% python3 -q
>>> import numpy as np
>>> from numpy import linalg as LA
>>> np.set_printoptions(precision=3, suppress=True, linewidth=200, floatmode="fixed")
>>> def rnd(a):
...     return np.round(a, 3) + 0
... 
>>> feats = np.loadtxt("test5.csv", delimiter=",")
>>> rnd(feats)
array([[ 52.457,  -3.594,  27.134,  46.718],
       [ 50.807,  -3.405,  25.814,  45.195],
       [ 49.245,  -3.225,  24.572,  43.757],
       [ 23.294,  -0.249,   5.700,  20.474],
       [ 10.841,   1.013,  -1.066,   9.868],
       [  2.782,   1.253,  -2.632,   3.153],
       [ -0.067,  -0.152,   0.260,  -0.186],
       [ -0.259,  -3.352,   3.430,  -3.907],
       [ -0.533,  -5.522,   3.612,  -7.242],
       [ -0.928,  -6.815,   3.107,  -9.632],
       [ -2.330,  -9.445,   0.834, -15.421],
       [ -6.540, -13.880,  -6.309, -27.845],
       [-15.514, -19.739, -21.206, -48.945]])
>>> lab = feats[:, 0] > np.median(feats[:, 0])
>>> r0 = feats[lab].mean(axis=0) - feats[~lab].mean(axis=0)
>>> rnd(r0)
array([35.310,  7.047, 15.578, 44.362])
>>> lab.astype(int)
array([1, 1, 1, 1, 1, 1, 0, 0, 0, 0, 0, 0, 0])
>>> m1 = np.loadtxt("arr.csv", delimiter=",")
>>> m1
array([[  1.033,  60.180,   0.472,  40.913,  -1.518, -41.684, -39.064,  20.070, -58.859],
       [ -0.188,  60.700,  -1.917,  39.360,  -2.054, -41.258, -41.584,  20.023, -60.535],
       [  1.225,  59.374,  -0.337,  40.633,  -0.130, -40.240, -38.147,  21.134, -60.002],
       [ -1.449,  60.615,  -0.361,  39.206,  -0.544, -38.887, -39.650,  20.475, -61.201],
       [ -0.939,  58.985,   1.815,  42.261,  -1.150, -39.066, -39.060,  20.289, -59.628],
       [ -0.947,  60.346,  -0.352,  40.014,   0.478, -43.208, -39.202,  20.343, -59.158],
       [  1.635,  61.466,  -0.365,  39.737,  -0.418, -39.393, -40.178,  19.858, -60.818],
       [  1.377,  60.142,   0.158,  40.649,   0.506, -39.800, -40.052,  19.296, -59.705],
       [  1.072,  60.345,  -0.903,  39.930,   1.789, -40.099, -39.936,  17.224, -59.695],
       [  0.319,  60.401,   1.060,  39.149,  -1.373, -40.025, -40.016,  20.227, -58.891],
       [ -0.114,  60.246,  -0.994,  39.931,  -0.363, -38.685, -43.281,  20.026, -62.110],
       [ -1.464,  59.739,  -0.498,  38.382,  -0.488, -40.071, -40.112,  20.100, -61.305],
       [ -0.184,  59.793,   1.023,  41.858,  -0.170, -40.003, -39.976,  20.041, -58.560],
       [ -2.561,  58.360,  -2.176,  40.289,  -0.557, -40.293, -39.948,  20.103, -60.899],
       [  0.862,  61.151,   1.242,  39.522,  -1.543, -39.975, -39.830,  19.142, -60.416],
       [  2.239,  60.339,  -1.062,  39.950,  -0.167, -39.710, -39.789,  21.044, -60.299],
       [  0.964,  61.220,   0.174,  39.402,   1.178, -40.134, -39.539,  20.311, -59.878],
       [ -1.621,  60.253,   1.389,  41.747,   0.088, -40.075, -40.374,  20.574, -59.558],
       [ -0.873,  60.207,  -0.297,  42.172,   0.969, -39.986, -38.437,  19.862, -60.568],
       [ -0.176,  59.820,   0.081,  40.738,   1.918, -40.607, -40.387,  18.365, -59.686],
       [ -0.828,  56.760,   0.893,  39.149,   0.226, -40.101, -40.970,  21.437, -60.895],
       [ -0.392,  59.137,   1.052,  39.335,  -0.411, -41.173, -39.057,  18.388, -60.263],
       [ -0.042,  58.425,   0.714,  37.305,  -0.401, -39.850, -41.002,  19.028, -58.500],
       [ -0.057,  59.683,  -0.207,  40.273,   0.355, -39.277, -41.590,  19.345, -59.284],
       [  0.119,  60.285,  -0.022,  40.712,  -1.164, -41.623, -38.773,  20.372, -61.673],
       [  0.257,  60.592,   0.403,  39.916,   0.075, -39.039, -38.561,  19.444, -59.946],
       [ -0.863,  61.891,   0.222,  38.696,   1.777, -40.594, -41.635,  20.083, -60.976],
       [  0.115,  59.141,   0.945,  40.451,  -0.441, -40.954, -39.034,  21.062, -60.306],
       [  0.492,  60.040,   0.556,  41.577,  -0.178, -40.142, -40.051,  17.643, -59.997],
       [  0.344,  60.371,  -0.005,  39.796,  -1.968, -39.702, -40.605,  20.527, -58.050],
       [  0.582,  58.840,   0.468,  40.080,  -0.616, -39.625, -39.941,  20.633, -57.419],
       [ -0.030,  60.477,  -0.580,  40.948,  -0.456, -40.017, -41.039,  20.071, -60.975],
       [  0.422,  60.807,   0.523,  39.823,  -0.481, -40.258, -39.802,  19.203, -59.567],
       [ -0.505,  62.266,   0.000,  38.345,  -1.040, -39.406, -40.425,  19.851, -59.539],
       [  0.392,  61.555,  -0.797,  40.434,   1.048, -40.431, -40.322,  20.854, -62.972],
       [  0.361,  58.920,   1.058,  39.617,  -0.234, -39.033, -40.403,  19.877, -58.241],
       [  0.657,  61.036,  -0.981,  41.369,   0.265, -39.730, -41.726,  20.485, -60.804],
       [ -0.203,  59.865,   0.077,  39.594,  -1.556, -39.624, -40.128,  21.061, -58.384],
       [  0.755,  60.271,   0.080,  39.323,  -0.067, -40.150, -40.135,  20.113, -58.456]])
>>> Ac = m1 - m1.mean(axis=0)
>>> vecs = LA.svd(Ac)[2][:1]
>>> Y = Ac - Ac @ vecs.T @ vecs
>>> rnd(np.cov(Ac @ vecs.T, rowvar=False))
np.float64(1.987)
>>> rnd(np.diag(vecs.T @ vecs))
array([0.005, 0.139, 0.171, 0.007, 0.057, 0.000, 0.115, 0.000, 0.504])
>>> rnd(LA.norm(Y) / LA.norm(Ac))
np.float64(0.88)
